>>> import numpy as np
>>> import numpy.linalg as la
>>> np.set_printoptions(suppress=True, linewidth=120)
>>> tidy = lambda a: np.round(a, 2) + 0
>>> K = np.load("arr.npy")
>>> print(K)
[[3. 1. 1.]
 [1. 3. 1.]
 [1. 1. 3.]]
>>> T = np.stack([K, 3 * K, K[::-1]])
>>> print(T.shape)
(3, 3, 3)
>>> print(la.matrix_rank(T))
[3 3 3]
>>> print(np.einsum("bij,cij->bc", T, T))
[[ 33.  99.  25.]
 [ 99. 297.  75.]
 [ 25.  75.  33.]]
>>> print(tidy(la.norm(T, axis=(1, 2))))
[ 5.74 17.23  5.74]
>>> print(T.sum(axis=0))
[[13.  5.  7.]
 [ 5. 15.  5.]
 [ 7.  5. 13.]]
>>> x0 = np.ones(3)
>>> for _ in range(3):
...     x0 = K @ x0
...     x0 /= la.norm(x0)
...     print(round(x0 @ K @ x0, 2))
... 
5.0
5.0
5.0
>>> print(tidy(la.eigvalsh(K)[-1]))
5.0
>>> print(tidy(x0))
[0.58 0.58 0.58]
>>> evals, evecs = la.eig(K)
>>> print(tidy(np.sort(la.eigvals(la.inv(K)))))
[0.2 0.5 0.5]
>>> print(tidy(K @ evecs[:, 0] - evals[0] * evecs[:, 0]))
[0. 0. 0.]
>>> print(tidy(np.prod(evals)))
20.0
>>> print(tidy(np.sort(la.eigvals(K.T))))
[2. 2. 5.]
>>> print(tidy(evals))
[2. 5. 2.]
>>> x0 = np.array([3, 4, 3])
>>> rhs = K @ x0
>>> c, lr = np.zeros(3), 1 / la.norm(K, 2) ** 2
>>> for i in range(10):
...     c -= lr * K.T @ (K @ c - rhs)
...     if i % 2 == 0: print(i, round(la.norm(K @ c - rhs), 2))
... 
0 1.37
2 0.97
4 0.68
6 0.48
8 0.34
>>> print(tidy(la.cond(K)))
2.5
>>> J = np.array([[0.0, 1.0, 1.0], [1.0, 0.0, 1.0], [1.0, 1.0, 0.0]])
>>> evals, evecs = la.eigh(J)
>>> x0 = np.array([-2, -4, 0])
>>> print(tidy(la.eigvalsh(J[1:, 1:])))
[-1.  1.]
>>> print(tidy(evecs * np.abs(evals) @ evecs.T))
[[1.33 0.33 0.33]
 [0.33 1.33 0.33]
 [0.33 0.33 1.33]]
>>> print(np.abs(J).sum(axis=1).max(), tidy(np.abs(evals).max()))
2.0 2.0
>>> A = np.array([[1, -2, 2, 0], [-1, 0, -1, 0], [-4, 0, 1, 0], [0, 0, 0, -3]])
>>> u, r1 = A[2], A[1]
>>> print(u @ r1)
3
>>> print(u @ u)
17
>>> pr = (u @ r1) / (u @ u) * u
>>> print(tidy(la.norm(u + r1) ** 2 + la.norm(u - r1) ** 2))
38.0
>>> print(tidy(r1 - pr))
[-0.29  0.   -1.18  0.  ]
>>> print(np.outer(u, r1))
[[ 4  0  4  0]
 [ 0  0  0  0]
 [-1  0 -1  0]
 [ 0  0  0  0]]
